$ python3 -q
>>> import numpy as np
>>> import numpy.linalg as la
>>> np.set_printoptions(precision=2, suppress=True, linewidth=120, floatmode="fixed")
>>> arr = 3 * np.eye(3) + np.ones((3, 3))
>>> arr
array([[4.00, 1.00, 1.00],
       [1.00, 4.00, 1.00],
       [1.00, 1.00, 4.00]])
>>> w, V = la.eigh(arr)
>>> w.sum(), np.trace(arr)
(np.float64(12.0), np.float64(12.0))
>>> np.unique(w.round(6) + 0, return_counts=True)[1]
array([2, 1])
>>> V @ np.diag(w) @ V.T
array([[4.00, 1.00, 1.00],
       [1.00, 4.00, 1.00],
       [1.00, 1.00, 4.00]])
>>> la.eigvalsh(arr @ arr)
array([ 9.00,  9.00, 36.00])
>>> w
array([3.00, 3.00, 6.00])
>>> la.svd(arr, compute_uv=False)
array([6.00, 3.00, 3.00])
>>> np.abs(V[:, -1]).round(6).argmax()
np.int64(0)
>>> w, V = la.eigh(arr)
>>> x = np.array([2, -1, -3])
>>> x @ arr @ x
np.float64(46.0)
>>> V * np.maximum(w, 0) @ V.T
array([[4.00, 1.00, 1.00],
       [1.00, 4.00, 1.00],
       [1.00, 1.00, 4.00]])
>>> V * np.sqrt(w) @ V.T
array([[1.97, 0.24, 0.24],
       [0.24, 1.97, 0.24],
       [0.24, 0.24, 1.97]])
>>> la.eigvalsh(arr[1:, 1:])
array([3.00, 5.00])
>>> w, V = la.eig(arr)
>>> np.sort(la.eigvals(la.inv(arr)))
array([0.17, 0.33, 0.33])
>>> x = np.ones(3)
>>> for _ in range(3):
...     x = arr @ x
...     x /= la.norm(x)
...     print(round(x @ arr @ x, 2))
... 
6.0
6.0
6.0
>>> x
array([0.58, 0.58, 0.58])
>>> x = np.array([2, 0, 2])
>>> rhs = arr @ x
>>> beta, lr = np.zeros(3), 1 / la.norm(arr, 2) ** 2
>>> for i in range(4):
...     beta -= lr * arr.T @ (arr @ beta - rhs)
...     if i % 1 == 0: print(i, round(la.norm(arr @ beta - rhs), 2))
... 
0 3.67
1 2.76
2 2.07
3 1.55
>>> beta
array([1.79, 0.42, 1.79])
